% ipython --no-banner

In [1]: import numpy as np

In [2]: import numpy.linalg as la

In [3]: np.set_printoptions(precision=4, suppress=True, linewidth=200)

In [4]: A = np.load("w.npy")

In [5]: A
Out[5]: 
array([[0.4902, 0.098 , 0.4902],
       [0.098 , 0.0196, 0.098 ],
       [0.4902, 0.098 , 0.4902]])

In [6]: np.round(np.sort(np.abs(la.eigvals(A))), 4) + 0
Out[6]: array([0., 0., 1.])

In [7]: round(float(np.abs(la.eigvals(A)).max()), 4)
Out[7]: 1.0

In [8]: A @ A
Out[8]: 
array([[0.4902, 0.098 , 0.4902],
       [0.098 , 0.0196, 0.098 ],
       [0.4902, 0.098 , 0.4902]])

In [9]: np.trace(A)
Out[9]: np.float64(1.0)

In [10]: np.allclose(A @ A.T, A.T @ A)
Out[10]: True

In [11]: E = np.loadtxt("mat.csv", delimiter=",")

In [12]: E
Out[12]: 
array([[ 1.,  0.,  0.,  0.,  0.,  0.,  0.,  0.,  0.,  0.],
       [ 9.,  1.,  0.,  0.,  0.,  0.,  0.,  0.,  0.,  0.],
       [-1.,  4.,  1.,  0.,  0.,  0.,  0.,  0.,  0.,  0.],
       [ 1.,  2.,  7.,  1.,  0.,  0.,  0.,  0.,  0.,  0.],
       [ 6.,  8., -4.,  6.,  1.,  0.,  0.,  0.,  0.,  0.],
       [-7., -3., -9., -9.,  2.,  1.,  0.,  0.,  0.,  0.],
       [ 2., -2.,  9.,  6., -7.,  4.,  1.,  0.,  0.,  0.],
       [ 2.,  8., -7., -5.,  6., -1., -5.,  1.,  0.,  0.],
       [ 6.,  0.,  3.,  9.,  3., -8.,  2., -5.,  1.,  0.],
       [ 5., -7., -5., -5.,  1.,  7., -7., -9.,  2.,  1.]])

In [13]: f = np.array([0, 2, 2])

In [14]: np.array([np.convolve(row, f, "same") for row in E])
Out[14]: 
array([[  2.,   2.,   0.,   0.,   0.,   0.,   0.,   0.,   0.,   0.],
       [ 18.,  20.,   2.,   0.,   0.,   0.,   0.,   0.,   0.,   0.],
       [ -2.,   6.,  10.,   2.,   0.,   0.,   0.,   0.,   0.,   0.],
       [  2.,   6.,  18.,  16.,   2.,   0.,   0.,   0.,   0.,   0.],
       [ 12.,  28.,   8.,   4.,  14.,   2.,   0.,   0.,   0.,   0.],
       [-14., -20., -24., -36., -14.,   6.,   2.,   0.,   0.,   0.],
       [  4.,   0.,  14.,  30.,  -2.,  -6.,  10.,   2.,   0.,   0.],
       [  4.,  20.,   2., -24.,   2.,  10., -12.,  -8.,   2.,   0.],
       [ 12.,  12.,   6.,  24.,  24., -10., -12.,  -6.,  -8.,   2.],
       [ 10.,  -4., -24., -20.,  -8.,  16.,   0., -32., -14.,   6.]])
